In [1]: import numpy as np

In [2]: np.set_printoptions(precision=1, suppress=True, linewidth=140)

In [3]: X = np.load("x.npy")

In [4]: X
Out[4]: 
array([[ 0,  0,  0,  0, -9,  0,  0,  0],
       [ 0,  7,  0,  5,  0, -6,  0,  0],
       [ 0,  0,  3, -5,  0,  0,  0,  0]])

In [5]: X.sum(axis=0)
Out[5]: array([ 0,  7,  3,  0, -9, -6,  0,  0])

In [6]: X[:, 8]
IndexError: index 8 is out of bounds for axis 1 with size 8


In [7]: X.shape
Out[7]: (3, 8)

In [8]: np.unravel_index(np.abs(X).argmax(), X.shape)
Out[8]: (np.int64(0), np.int64(4))

In [9]: np.abs(X).max()
Out[9]: np.int64(9)

In [10]: round(np.linalg.norm(X), 1)
Out[10]: np.float64(15.0)

In [11]: np.linalg.matrix_rank(X)
Out[11]: np.int64(3)

In [12]: X.mean(axis=0)
Out[12]: array([ 0. ,  2.3,  1. ,  0. , -3. , -2. ,  0. ,  0. ])

In [13]: np.zeros(3, 8)
TypeError: Cannot interpret '8' as a data type


In [14]: Y = np.array([[7, -7],
    ...:     [-7, 2],
    ...:     [-5, 0],
    ...:     [-1, -7],
    ...:     [-3, -3],
    ...:     [-1, -3],
    ...:     [-3, 3],
    ...:     [5, 9]])

In [15]: np.vstack([X, Y.T]).shape
Out[15]: (5, 8)

In [16]: np.linalg.matrix_rank(X @ Y)
Out[16]: np.int64(2)

In [17]: np.einsum("ij->j", X)
Out[17]: array([ 0,  7,  3,  0, -9, -6,  0,  0])

In [18]: Y @ X
ValueError: matmul: Input operand 1 has a mismatch in its core dimension 0, with gufunc signature (n?,k),(k,m?)->(n?,m?) (size 3 is different from 2)


In [19]: x0 = np.array([1, -1, -2, -1, 0, -1, 0, -1])

In [20]: X @ np.ones(8)
Out[20]: array([-9.,  6., -2.])

In [21]: (X * x0).sum(axis=1)
Out[21]: array([ 0, -6, -1])

In [22]: X @ x0
Out[22]: array([ 0, -6, -1])

In [23]: X @ (2 * x0)
Out[23]: array([  0, -12,  -2])

In [24]: X * x0
Out[24]: 
array([[ 0,  0,  0,  0,  0,  0,  0,  0],
       [ 0, -7,  0, -5,  0,  6,  0,  0],
       [ 0,  0, -6,  5,  0,  0,  0,  0]])

In [25]: np.einsum("ij,j->i", X, x0)
Out[25]: array([ 0, -6, -1])

In [26]: (X @ x0).argmax()
Out[26]: np.int64(0)

In [27]: blk = np.stack([X, 2 * X, X[::-1]])

In [28]: blk.shape
Out[28]: (3, 3, 8)

In [29]: (blk @ X.T).shape
Out[29]: (3, 3, 3)

In [30]: W1 = np.array([[2, 3, 4],
    ...:     [2, 2, 0],
    ...:     [2, 4, 1],
    ...:     [2, 4, 5],
    ...:     [5, 2, 0],
    ...:     [1, 2, 0],
    ...:     [2, 4, 4],
    ...:     [4, 1, 4]])

In [31]: c = np.array([-2, -7, -1])

In [32]: H = np.maximum(X @ W1 + c, 0)

In [33]: np.linalg.matrix_rank(H)
Out[33]: np.int64(1)

In [34]: W2 = np.array([[-1, 0, -1], [-1, -1, -2], [0, 2, 2]])

In [35]: H @ W2
Out[35]: 
array([[  0,   0,   0],
       [-31,  33,   2],
       [  0,   0,   0]])

In [36]: W1 @ W2
Out[36]: 
array([[-5,  5,  0],
       [-4, -2, -6],
       [-6, -2, -8],
       [-6,  6,  0],
       [-7, -2, -9],
       [-3, -2, -5],
       [-6,  4, -2],
       [-5,  7,  2]])

In [37]: mat = np.loadtxt("data.csv", delimiter=",")

In [38]: mat
Out[38]: 
array([[ 1.,  1.,  0., -1., -2., -2., -1., -1.],
       [ 4.,  4.,  3.,  2.,  1.,  1.,  2.,  2.],
       [ 1.,  1.,  0., -1., -2., -2., -1., -1.],
       [ 5.,  5.,  4.,  3.,  2.,  2.,  3.,  3.],
       [ 4.,  4.,  3.,  2.,  1.,  1.,  2.,  2.],
       [ 3.,  3.,  2.,  1.,  0.,  0.,  1.,  1.]])

In [39]: U, sig, Vt = np.linalg.svd(mat)

In [40]: sig.round(1) + 0
Out[40]: array([15.3,  5.3,  0. ,  0. ,  0. ,  0. ])

In [41]: np.argmax(sig[:-1] / (sig[1:] + 1e-6)) + 1
Out[41]: np.int64(2)

In [42]: Y = U[:, :2] @ np.diag(sig[:2]) @ Vt[:2]

In [43]: np.linalg.matrix_rank(Y)
Out[43]: np.int64(2)

In [44]: round(np.linalg.norm(mat - Y, 2), 1), round(sig[2], 1)
Out[44]: (np.float64(0.0), np.float64(0.0))

In [45]: round(float(np.abs(mat - Y).max()), 1)
Out[45]: 0.0

In [46]: Y.round(1) + 0
Out[46]: 
array([[ 1.,  1.,  0., -1., -2., -2., -1., -1.],
       [ 4.,  4.,  3.,  2.,  1.,  1.,  2.,  2.],
       [ 1.,  1.,  0., -1., -2., -2., -1., -1.],
       [ 5.,  5.,  4.,  3.,  2.,  2.,  3.,  3.],
       [ 4.,  4.,  3.,  2.,  1.,  1.,  2.,  2.],
       [ 3.,  3.,  2.,  1.,  0.,  0.,  1.,  1.]])

In [47]: round(float(np.linalg.norm(mat - Y) / np.linalg.norm(mat)), 1)
Out[47]: 0.0

In [48]: rng = np.random.default_rng(1844)

In [49]: Y = mat + rng.integers(-2, 3, (6, 2)) @ rng.integers(-2, 3, (2, 8))

In [50]: Y
Out[50]: 
array([[ 5., -1.,  4., -5., -6.,  0., -3., -3.],
       [ 8.,  4.,  1.,  4.,  5.,  1.,  6.,  2.],
       [ 9., -1.,  2., -3., -2.,  0.,  1., -3.],
       [ 9.,  5.,  2.,  5.,  6.,  2.,  7.,  3.],
       [ 2.,  3.,  7., -2., -5.,  2., -3.,  1.],
       [ 5.,  4., -2.,  5.,  6., -1.,  6.,  2.]])

In [51]: np.abs(Y - mat).sum(axis=1)
Out[51]: array([24., 16., 20., 16., 24., 24.])

In [52]: Y - mat
Out[52]: 
array([[ 4., -2.,  4., -4., -4.,  2., -2., -2.],
       [ 4.,  0., -2.,  2.,  4.,  0.,  4.,  0.],
       [ 8., -2.,  2., -2.,  0.,  2.,  2., -2.],
       [ 4.,  0., -2.,  2.,  4.,  0.,  4.,  0.],
       [-2., -1.,  4., -4., -6.,  1., -5., -1.],
       [ 2.,  1., -4.,  4.,  6., -1.,  5.,  1.]])

In [53]: np.linalg.matrix_rank(Y - mat, tol=1e-8)
Out[53]: np.int64(2)

In [54]: r0, v = X[2], X[0]

In [55]: r0 @ v
Out[55]: np.int64(0)

In [56]: pr = (r0 @ v) / (r0 @ r0) * r0

In [57]: v - pr
Out[57]: array([ 0.,  0.,  0.,  0., -9.,  0.,  0.,  0.])

In [58]: np.linalg.lstsq(mat[:-1].T, mat[-1])[2]
Out[58]: np.int32(2)

In [59]: np.round(mat @ np.linalg.pinv(mat) @ mat, 1) + 0
Out[59]: 
array([[ 1.,  1.,  0., -1., -2., -2., -1., -1.],
       [ 4.,  4.,  3.,  2.,  1.,  1.,  2.,  2.],
       [ 1.,  1.,  0., -1., -2., -2., -1., -1.],
       [ 5.,  5.,  4.,  3.,  2.,  2.,  3.,  3.],
       [ 4.,  4.,  3.,  2.,  1.,  1.,  2.,  2.],
       [ 3.,  3.,  2.,  1.,  0.,  0.,  1.,  1.]])

In [60]: np.unique(mat.round(6), axis=0).shape
Out[60]: (4, 8)

In [61]: E = np.diag(np.array([2, 0, 2, 1, 3, 2]))

In [62]: E
Out[62]: 
array([[2, 0, 0, 0, 0, 0],
       [0, 0, 0, 0, 0, 0],
       [0, 0, 2, 0, 0, 0],
       [0, 0, 0, 1, 0, 0],
       [0, 0, 0, 0, 3, 0],
       [0, 0, 0, 0, 0, 2]])

In [63]: rk = np.linalg.matrix_rank(E)

In [64]: rk
Out[64]: np.int64(5)

In [65]: N = np.linalg.svd(E)[2][rk:].T

In [66]: [int(np.linalg.matrix_rank(E[:, :j + 1])) for j in range(6)]
Out[66]: [1, 1, 2, 3, 4, 5]

In [67]: np.linalg.matrix_rank(E.T @ E), np.linalg.matrix_rank(E @ E.T)
Out[67]: (np.int64(5), np.int64(5))

In [68]: N.shape
Out[68]: (6, 1)

In [69]: np.allclose(E @ N, 0)
Out[69]: True

In [70]: [int(np.linalg.matrix_rank(np.delete(E, i, axis=0))) for i in range(6)]
Out[70]: [4, 5, 4, 4, 4, 4]

In [71]: N[:, 0] / N[np.abs(N[:, 0]).round(6).argmax(), 0]
Out[71]: array([0., 1., 0., 0., 0., 0.])

In [72]: N @ N.T
Out[72]: 
array([[0., 0., 0., 0., 0., 0.],
       [0., 1., 0., 0., 0., 0.],
       [0., 0., 0., 0., 0., 0.],
       [0., 0., 0., 0., 0., 0.],
       [0., 0., 0., 0., 0., 0.],
       [0., 0., 0., 0., 0., 0.]])

In [73]: J = np.loadtxt("dump.csv", delimiter=",")

In [74]: J
Out[74]: 
array([[1., 2., 0., 0., 0.],
       [2., 1., 2., 0., 0.],
       [0., 2., 0., 2., 0.],
       [0., 0., 2., 0., 2.],
       [0., 0., 0., 2., 1.]])

In [75]: O, Rm = np.linalg.qr(J)

In [76]: O.shape, Rm.shape
Out[76]: ((5, 5), (5, 5))

In [77]: np.round(O @ Rm, 1) + 0
Out[77]: 
array([[1., 2., 0., 0., 0.],
       [2., 1., 2., 0., 0.],
       [0., 2., 0., 2., 0.],
       [0., 0., 2., 0., 2.],
       [0., 0., 0., 2., 1.]])

In [78]: np.allclose(Rm.T @ Rm, J.T @ J)
Out[78]: True

In [79]: [round(float(np.linalg.det(J[:i, :i])), 2) + 0 for i in range(1, 6)]
Out[79]: [1.0, -3.0, -4.0, 12.0, 28.0]

In [80]: np.all(np.linalg.eigvalsh(J) > 0)
Out[80]: np.False_

In [81]: round(float(np.linalg.eigvalsh(J).min()), 1)
Out[81]: -3.1

In [82]: proj = np.triu(np.array([[4, -5, 5, 2, 0],
    ...:     [5, -3, 2, -4, 4],
    ...:     [5, 3, 0, 3, 0],
    ...:     [1, -4, -1, -5, 4],
    ...:     [2, 2, 0, 4, 2]]), 1) + np.eye(5)

In [83]: Y = proj @ J @ np.linalg.inv(proj)

In [84]: np.round(np.linalg.det(Y), 1)
Out[84]: np.float64(28.0)

In [85]: np.trace(Y), np.trace(J)
Out[85]: (np.float64(3.0), np.float64(3.0))

In [86]: Y
Out[86]: 
array([[  -9.,  -38.,  115., -469., 2032.],
       [   2.,   15.,  -46.,  206., -888.],
       [   0.,    2.,    2.,    4.,  -18.],
       [   0.,    0.,    2.,    2.,   -2.],
       [   0.,    0.,    0.,    2.,   -7.]])

In [87]: proj @ J - J @ proj
Out[87]: 
array([[-10.,  10., -15.,  16.,  -4.],
       [  0.,  14., -20.,   6.,  -8.],
       [  0.,   0.,   2.,   8., -10.],
       [  0.,   0.,   0.,   2.,   4.],
       [  0.,   0.,   0.,   0.,  -8.]])

In [88]: np.linalg.matrix_rank(Y)
Out[88]: np.int64(5)

In [89]: def softmax(z):
    ...:     e = np.exp(z - z.max(axis=-1, keepdims=True))
    ...:     return e / e.sum(axis=-1, keepdims=True)
    ...: 

In [90]: np.round(softmax(10 * J[2]), 1) + 0
Out[90]: array([0. , 0.5, 0. , 0.5, 0. ])

In [91]: att = J @ J.T / np.sqrt(5)

In [92]: np.round(softmax(att), 1) + 0
Out[92]: 
array([[0.4, 0.3, 0.3, 0. , 0. ],
       [0.1, 0.8, 0. , 0.1, 0. ],
       [0.1, 0. , 0.7, 0. , 0.1],
       [0. , 0.1, 0. , 0.8, 0.1],
       [0.1, 0.1, 0.3, 0.1, 0.5]])

In [93]: softmax(att).round(6).argmax(axis=1)
Out[93]: array([0, 1, 2, 3, 4])

In [94]: M = np.array([[2, 3, -1, -1, -1],
    ...:     [-2, -1, -1, -1, -2],
    ...:     [-3, -1, 3, 0, 1],
    ...:     [0, -2, 0, 0, 0],
    ...:     [-3, 3, -1, -3, 3]])

In [95]: proj = np.triu(np.array([[7, -6, 9, 1, -2],
    ...:     [-9, -9, 4, 3, 1],
    ...:     [9, -4, -7, -3, 0],
    ...:     [6, -7, -9, 0, -8],
    ...:     [3, -2, 1, -3, -1]]), 1) + np.eye(5)

In [96]: Y = proj @ M @ np.linalg.inv(proj)

In [97]: Y
Out[97]: 
array([[    -7.,    -50.,    297.,   1059.,   8522.],
       [   -17.,   -110.,    603.,   2152.,  17297.],
       [    -3.,    -13.,     82.,    288.,   2312.],
       [    24.,    118.,   -680.,  -2394., -19246.],
       [    -3.,    -15.,     86.,    303.,   2436.]])

In [98]: proj @ M - M @ proj
Out[98]: 
array([[ -9.,   1.,   5.,  -2.,   8.],
       [-15., -19.,  33.,  -1.,  -4.],
       [  0., -12.,  31.,  15.,  -5.],
       [ 24., -24.,  16.,  30., -22.],
       [  0., -18.,  15.,  -9., -33.]])

In [99]: np.linalg.matrix_rank(Y)
Out[99]: np.int64(5)

In [100]: np.poly(Y)
Out[100]: array([  1.,  -7.,  17., -41.,  20., 170.])

In [101]: C2 = Y.T @ Y

In [102]: np.allclose(C2, C2.T)
Out[102]: True

In [103]: (Y @ Y.T).shape
Out[103]: (5, 5)
